>>> import numpy as np
>>> np.set_printoptions(precision=2, suppress=True, linewidth=100, sign=" ")
>>> W0 = np.array([[5, 0, 0, 0, 0, 0],
...     [3, 4, 0, 0, 0, 0],
...     [5, 3, 0, 0, 0, 0],
...     [4, 1, 0, 5, 0, 0],
...     [0, 4, 0, 1, 2, 0],
...     [3, 4, 0, 1, 1, 1]])
>>> x0 = np.array([-1, 1, 0, 0, 4, 5])
>>> h1 = np.maximum(W0 @ x0, 0)
>>> W0.T @ h1
array([ 33,  92,   0,  22,  34,  10])
>>> np.tanh(W0 @ x0)
array([-1.  ,  0.76, -0.96, -1.  ,  1.  ,  1.  ])
>>> h1
array([  0,   1,   0,   0,  12,  10])
>>> np.maximum(W0 @ (3 * x0), 0)
array([  0,   3,   0,   0,  36,  30])
>>> np.flatnonzero(h1 > 1e-9)
array([ 1,  4,  5])
>>> A = np.loadtxt("a.csv", delimiter=",")
>>> A
array([[ 2.98, -6.22, -4.61, -0.59],
       [ 5.54, -6.92,  0.42, -3.49],
       [ 3.51, -4.34, -1.55, -1.9 ],
       [ 4.01, -7.81, -6.48, -0.82],
       [ 0.02, -2.04, -4.59,  1.21],
       [ 1.01, -0.6 ,  0.37, -0.79],
       [ 1.99, -1.19,  0.79, -1.59],
       [ 4.5 , -6.32,  0.  , -2.7 ],
       [ 3.  , -1.82,  1.22, -2.41],
       [ 2.99, -3.79, -3.43, -1.2 ],
       [ 1.47, -2.13,  0.01, -0.93],
       [ 7.47, -9.12, -1.11, -4.48],
       [ 4.02, -7.8 , -6.49, -0.8 ],
       [ 4.03, -7.8 , -6.5 , -0.77],
       [ 4.54, -7.27, -2.31, -2.08],
       [-0.03, -0.97, -2.27,  0.6 ],
       [ 3.03, -5.21, -2.27, -1.21],
       [ 4.99, -7.38, -3.77, -2.22],
       [ 5.01, -7.4 , -3.8 , -2.21],
       [ 4.98, -5.41,  0.79, -3.38],
       [ 0.98, -2.62, -4.2 ,  0.39],
       [ 6.  , -9.04, -5.67, -2.39]])
>>> M2 = np.c_[A[:, :1] @ np.array([[0]]), np.array([-3, -2, -1, -1, 2, -3, 0, 1, -2, 3, -1, 3, -3, 3, -1, -3, 1, -2, -3, -1, 2, 3])]
>>> M2
array([[ 0., -3.],
       [ 0., -2.],
       [ 0., -1.],
       [ 0., -1.],
       [ 0.,  2.],
       [ 0., -3.],
       [ 0.,  0.],
       [ 0.,  1.],
       [ 0., -2.],
       [ 0.,  3.],
       [ 0., -1.],
       [ 0.,  3.],
       [ 0., -3.],
       [ 0.,  3.],
       [ 0., -1.],
       [ 0., -3.],
       [ 0.,  1.],
       [ 0., -2.],
       [ 0., -3.],
       [ 0., -1.],
       [ 0.,  2.],
       [ 0.,  3.]])
>>> np.linalg.lstsq(A, M2[:, 0])[0]
array([ 0.,  0.,  0.,  0.])
>>> np.linalg.norm(M2 - A @ np.linalg.lstsq(A, M2)[0], axis=0)
array([  0.  ,  10.06])
>>> E = np.array([[0.8, 0.5, 1.3, -0.4, 0.3, 0.9, 0.7, -0.2],
...     [-0.6, -0.7, 0.2, -0.1, -0.5, -0.3, -0.1, 0.1],
...     [-0.1, 0.6, 0.3, -0.7, -1.0, 0.7, -2.5, 1.0]])
>>> E[:, 6] *= 5
>>> E
array([[  0.8,   0.5,   1.3,  -0.4,   0.3,   0.9,   3.5,  -0.2],
       [ -0.6,  -0.7,   0.2,  -0.1,  -0.5,  -0.3,  -0.5,   0.1],
       [ -0.1,   0.6,   0.3,  -0.7,  -1. ,   0.7, -12.5,   1. ]])
>>> ang = np.radians(72)
>>> R = np.eye(8)
>>> R[4, 4] = R[5, 5] = np.cos(ang)
>>> R[4, 5], R[5, 4] = -np.sin(ang), np.sin(ang)
>>> R
array([[ 1.  ,  0.  ,  0.  ,  0.  ,  0.  ,  0.  ,  0.  ,  0.  ],
       [ 0.  ,  1.  ,  0.  ,  0.  ,  0.  ,  0.  ,  0.  ,  0.  ],
       [ 0.  ,  0.  ,  1.  ,  0.  ,  0.  ,  0.  ,  0.  ,  0.  ],
       [ 0.  ,  0.  ,  0.  ,  1.  ,  0.  ,  0.  ,  0.  ,  0.  ],
       [ 0.  ,  0.  ,  0.  ,  0.  ,  0.31, -0.95,  0.  ,  0.  ],
       [ 0.  ,  0.  ,  0.  ,  0.  ,  0.95,  0.31,  0.  ,  0.  ],
       [ 0.  ,  0.  ,  0.  ,  0.  ,  0.  ,  0.  ,  1.  ,  0.  ],
       [ 0.  ,  0.  ,  0.  ,  0.  ,  0.  ,  0.  ,  0.  ,  1.  ]])
>>> M2 = E @ R.T
>>> M2
array([[  0.8 ,   0.5 ,   1.3 ,  -0.4 ,  -0.76,   0.56,   3.5 ,  -0.2 ],
       [ -0.6 ,  -0.7 ,   0.2 ,  -0.1 ,   0.13,  -0.57,  -0.5 ,   0.1 ],
       [ -0.1 ,   0.6 ,   0.3 ,  -0.7 ,  -0.97,  -0.73, -12.5 ,   1.  ]])
>>> round(float(np.linalg.det(R)), 2), np.round(np.trace(R), 2)
(1.0, np.float64(6.62))
>>> np.allclose(np.linalg.norm(E, axis=1), np.linalg.norm(M2, axis=1))
True
>>> M2 = E / np.linalg.norm(E, axis=1, keepdims=True)
>>> C2 = M2 @ M2.T
>>> C2[0]
array([ 1.  , -0.56, -0.85])
>>> C2
array([[ 1.  , -0.56, -0.85],
       [-0.56,  1.  ,  0.41],
       [-0.85,  0.41,  1.  ]])
>>> np.round(np.degrees(np.arccos(np.clip(C2[0, 1], -1, 1))), 2)
np.float64(123.81)
